% ipython --no-banner

In [1]: import numpy as np

In [2]: from numpy import linalg as LA

In [3]: np.set_printoptions(suppress=True, linewidth=120)

In [4]: arr = np.loadtxt("mat.csv", delimiter=",")

In [5]: print(arr)
[[ 0.42 -1.03]
 [-0.24 -0.25]
 [-0.26  2.78]
 [-0.44 -0.06]]

In [6]: out = np.c_[arr[:, :1] @ np.array([[1]]), np.array([3, 2, 1, 0])]

In [7]: print(out)
[[ 0.42  3.  ]
 [-0.24  2.  ]
 [-0.26  1.  ]
 [-0.44  0.  ]]

In [8]: print(np.round(LA.norm(LA.qr(arr)[0].T @ out, axis=0) ** 2 / ((out ** 2).sum(axis=0) + 1e-12), 2))
[1.   0.04]

In [9]: print(LA.matrix_rank(np.c_[arr, out]))
3

In [10]: u = np.array([-2, 0])

In [11]: print(np.polyval(u, arr[1]))
[0.48 0.5 ]

In [12]: print(np.convolve(arr[1], u))
[0.48 0.5  0.  ]

In [13]: out = arr / np.sqrt((arr ** 2).mean(axis=1, keepdims=True))

In [14]: print(np.round(LA.norm(out, axis=1), 2))
[1.41 1.41 1.41 1.41]

In [15]: print(LA.matrix_rank(arr - arr.mean(axis=1, keepdims=True)))
1

In [16]: M = np.array([[-2, 2, -2, 2], [2, -2, 2, -2], [-2, 2, -2, 2], [2, -2, 2, -2]])

In [17]: ev, vecs = LA.eigh(M)

In [18]: print(np.round(LA.eigvalsh(M + 4 * np.eye(4)), 2))
[-4.  4.  4.  4.]

In [19]: print(np.round(vecs.T @ vecs, 2) + 0)
[[1. 0. 0. 0.]
 [0. 1. 0. 0.]
 [0. 0. 1. 0.]
 [0. 0. 0. 1.]]

In [20]: print(np.round(LA.svd(M, compute_uv=False), 2) + 0)
[8. 0. 0. 0.]

In [21]: print(round(float(ev.sum()), 2), np.trace(M))
-8.0 -8

In [22]: print(np.allclose(M[:-1].T @ LA.lstsq(M[:-1].T, M[-1])[0], M[-1]))
True

In [23]: print(round(np.trace(LA.pinv(M) @ M), 2))
1.0

In [24]: x = np.array([6, -8, -1, -2])

In [25]: a = np.maximum(M @ x, 0)

In [26]: print(np.tanh(M @ x))
[-1.  1. -1.  1.]

In [27]: print(M.T @ a)
[ 120 -120  120 -120]

In [28]: print(a)
[ 0 30  0 30]

In [29]: print(LA.matrix_rank(M, rtol=0.1))
1

In [30]: print(np.argsort(-LA.norm(M, axis=0).round(6), kind="stable")[:3])
[0 1 2]

In [31]: print(np.round(LA.norm(M, axis=0), 2))
[4. 4. 4. 4.]

In [32]: print(round(LA.norm(M) ** 2 / LA.norm(M, 2) ** 2, 2))
1.0

In [33]: print(round(float(LA.norm(M, "nuc")), 2))
8.0

In [34]: print(round(float(LA.norm(M[2] - M[0])), 2))
0.0

In [35]: m1 = np.load("run10.npy")

In [36]: print(m1)
[[ 5  5  5]
 [ 5 10 10]
 [ 5 10 15]]

In [37]: low = LA.cholesky(m1)

In [38]: print(np.round(np.diag(low) ** 2, 2))
[5. 5. 5.]

In [39]: print(low.round(2))
[[2.24 0.   0.  ]
 [2.24 2.24 0.  ]
 [2.24 2.24 2.24]]

In [40]: rng = np.random.default_rng(723332)

In [41]: z = rng.permutation(3)

In [42]: print(z)
[2 0 1]

In [43]: out = low[z][:, z]

In [44]: print(np.round(np.sort(np.abs(LA.eigvals(out))), 2))
[2.24 2.24 2.24]

In [45]: print(np.allclose(out, low))
False

In [46]: print(out.round(2))
[[2.24 2.24 2.24]
 [0.   2.24 0.  ]
 [0.   2.24 2.24]]

In [47]: print(round(float(LA.det(out)), 2), np.round(LA.det(low[z]), 2))
11.18 11.18
